$ python3 -q
>>> import numpy as np
>>> np.set_printoptions(precision=3, suppress=True, linewidth=120, legacy="1.25")
>>> E = np.load("run0.npy")
>>> E
array([[ 0,  0,  0,  0,  0,  0,  0,  1, -1],
       [-1,  0,  0,  1,  2,  0,  0,  0,  3],
       [ 0,  0,  0,  0,  0,  0,  0,  0, -3],
       [ 3,  1,  0, -2,  0,  0,  0,  0,  0],
       [ 0, -3,  0,  0,  2,  0,  0,  0,  0],
       [ 1,  0,  3, -2, -1, -1,  0,  0,  0]])
>>> Uu, s, Vh = np.linalg.svd(E, full_matrices=False)
>>> round(float(np.sqrt((s ** 2).sum())), 3), round(float(np.linalg.norm(E)), 3)
(8.307, 8.307)
>>> np.abs(Uu[:, 0]).round(6).argmax()
1
>>> s / s[0]
array([1.   , 0.764, 0.635, 0.51 , 0.227, 0.167])
>>> (s > 1e-8).sum()
6
>>> Y = E / np.sqrt((E ** 2).mean(axis=1, keepdims=True))
>>> np.linalg.matrix_rank(E - E.mean(axis=1, keepdims=True))
6
>>> Y = np.array([[-3, 1, -2],
...     [0, -2, 2],
...     [1, 3, -3],
...     [3, -3, -2],
...     [-1, -2, 1],
...     [-1, -1, -1],
...     [-2, 1, -1],
...     [3, 2, -2],
...     [-1, -3, 1]])
>>> np.einsum("ik,kj->ji", E, Y)
array([[  4,   1,   3, -15,  -2,  -4],
       [  5, -17,   9,   7,   2,  19],
       [ -3,   5,  -3,   0,  -4,  -7]])
>>> np.vstack([E, Y.T]).shape
(9, 9)
>>> J = np.load("x.npy")
>>> J
array([[63.,  0.,  8.,  0., 40., 24., 40., 40.],
       [ 0., -1.,  0.,  0.,  0.,  0.,  0.,  0.],
       [ 8.,  0.,  0.,  0.,  5.,  3.,  5.,  5.],
       [ 0.,  0.,  0., -1.,  0.,  0.,  0.,  0.],
       [40.,  0.,  5.,  0., 24., 15., 25., 25.],
       [24.,  0.,  3.,  0., 15.,  8., 15., 15.],
       [40.,  0.,  5.,  0., 25., 15., 24., 25.],
       [40.,  0.,  5.,  0., 25., 15., 25., 24.]])
>>> np.round(np.linalg.norm(J, 2) / np.linalg.norm(J), 3)
1.0
>>> np.linalg.matrix_rank(J, rtol=0.1)
1
>>> round(np.log10(np.linalg.cond(J)))
2
